>>> import numpy as np
>>> np.set_printoptions(precision=1, suppress=True, linewidth=200, floatmode="fixed")
>>> rd = lambda a: np.round(a, 1) + 0
>>> mat = np.loadtxt("w.csv", delimiter=",")
>>> print(mat)
[[ -0.4   0.0   0.8]
 [  0.7   0.3   1.2]
 [ 12.0 -10.0 -14.0]
 [ -1.0  -0.5  -2.1]
 [  0.4  -1.6   0.1]
 [  0.5  -1.2   0.1]
 [  1.8   1.2  -0.4]
 [  0.2   0.5  -0.3]
 [ -0.7  -1.1  -0.1]
 [  1.0   0.4  -0.3]
 [ -0.3  -0.5   0.6]
 [  1.1   0.8   1.8]
 [ -2.6  -0.3  -0.8]
 [  0.1   0.5   1.0]
 [  0.2   1.4   0.3]
 [  0.1  -1.1  -2.4]
 [ -1.1  -1.4  -0.6]
 [ -0.5  -1.4  -0.8]
 [ -0.8  -0.5   1.5]
 [ -0.7   0.4   1.2]
 [ -1.8  -1.2   0.5]
 [ -0.2   1.0   0.0]
 [ -0.3  -1.1   0.0]
 [  0.8  -0.1  -0.7]]
>>> Xc = (mat - mat.mean(axis=0)) / mat.std(axis=0)
>>> print(np.argwhere(np.abs(Xc) > 2))
[[2 0]
 [2 1]
 [2 2]]
>>> print(rd(Xc.std(axis=0)))
[1.0 1.0 1.0]
>>> c = np.linalg.lstsq(np.delete(Xc, 2, axis=1), Xc[:, 2])[0]
>>> print(rd(c))
[-0.4  0.6]
>>> print(rd(1 - np.var(Xc[:, 2] - np.delete(Xc, 2, axis=1) @ c)))
0.9
>>> z = mat[:, 0] > np.median(mat[:, 0])
>>> u = mat[z].mean(axis=0) - mat[~z].mean(axis=0)
>>> print(np.argsort(-np.abs(u).round(6), kind="stable"))
[0 2 1]
>>> print(rd(u))
[ 2.4 -0.2 -1.2]
>>> print(z.astype(int))
[0 1 1 0 1 1 1 1 0 1 0 1 0 1 1 1 0 0 0 0 0 0 0 1]
